$ python3 -q
>>> import numpy as np
>>> np.set_printoptions(precision=2, suppress=True, linewidth=120, sign=" ")
>>> def rd(a):
...     return np.round(a, 2) + 0
... 
>>> K = np.array([[-1.0, 1.0, 1.0, 1.0, 1.0],
...     [1.0, -1.0, 1.0, 1.0, 1.0],
...     [1.0, 1.0, -1.0, 1.0, 1.0],
...     [1.0, 1.0, 1.0, -1.0, 1.0],
...     [1.0, 1.0, 1.0, 1.0, -1.0]])
>>> rng = np.random.default_rng(276841)
>>> lab = rng.permutation(5)
>>> lab
array([ 2,  3,  1,  4,  0])
>>> other = K[lab][:, lab]
>>> rd(np.linalg.det(other)), rd(np.linalg.det(K[lab]))
(np.float64(48.0), np.float64(48.0))
>>> rd(np.sort(np.abs(np.linalg.eigvals(other))))
array([ 2.,  2.,  2.,  2.,  3.])
>>> np.einsum("ii->", K)
np.float64(-5.0)
>>> rd(np.linalg.det(K[::-1]))
np.float64(48.0)
>>> other = np.linalg.inv(K)
>>> rd(np.linalg.cond(K))
np.float64(1.5)
>>> (np.abs(other) > 1e-9).astype(int)
array([[ 1,  1,  1,  1,  1],
       [ 1,  1,  1,  1,  1],
       [ 1,  1,  1,  1,  1],
       [ 1,  1,  1,  1,  1],
       [ 1,  1,  1,  1,  1]])
>>> rd(other)
array([[-0.33,  0.17,  0.17,  0.17,  0.17],
       [ 0.17, -0.33,  0.17,  0.17,  0.17],
       [ 0.17,  0.17, -0.33,  0.17,  0.17],
       [ 0.17,  0.17,  0.17, -0.33,  0.17],
       [ 0.17,  0.17,  0.17,  0.17, -0.33]])
>>> rd(np.linalg.det(K) * other)
array([[-16.,   8.,   8.,   8.,   8.],
       [  8., -16.,   8.,   8.,   8.],
       [  8.,   8., -16.,   8.,   8.],
       [  8.,   8.,   8., -16.,   8.],
       [  8.,   8.,   8.,   8., -16.]])
>>> rd(K @ other)
array([[ 1.,  0.,  0.,  0.,  0.],
       [ 0.,  1.,  0.,  0.,  0.],
       [ 0.,  0.,  1.,  0.,  0.],
       [ 0.,  0.,  0.,  1.,  0.],
       [ 0.,  0.,  0.,  0.,  1.]])
>>> evals, V = np.linalg.eigh(K)
>>> rd(np.linalg.svd(K, compute_uv=False))
array([ 3.,  2.,  2.,  2.,  2.])
>>> rd(V.T @ K @ V)
array([[-2.,  0.,  0.,  0.,  0.],
       [ 0., -2.,  0.,  0.,  0.],
       [ 0.,  0., -2.,  0.,  0.],
       [ 0.,  0.,  0., -2.,  0.],
       [ 0.,  0.,  0.,  0.,  3.]])
>>> Q, Rm = np.linalg.qr(K)
>>> np.allclose(Rm.T @ Rm, K.T @ K)
True
>>> Q.shape, Rm.shape
((5, 5), (5, 5))
>>> rd(Q @ Rm)
array([[-1.,  1.,  1.,  1.,  1.],
       [ 1., -1.,  1.,  1.,  1.],
       [ 1.,  1., -1.,  1.,  1.],
       [ 1.,  1.,  1., -1.,  1.],
       [ 1.,  1.,  1.,  1., -1.]])
>>> rd(Q.T @ Q)
array([[ 1.,  0.,  0.,  0.,  0.],
       [ 0.,  1.,  0.,  0.,  0.],
       [ 0.,  0.,  1.,  0.,  0.],
       [ 0.,  0.,  0.,  1.,  0.],
       [ 0.,  0.,  0.,  0.,  1.]])
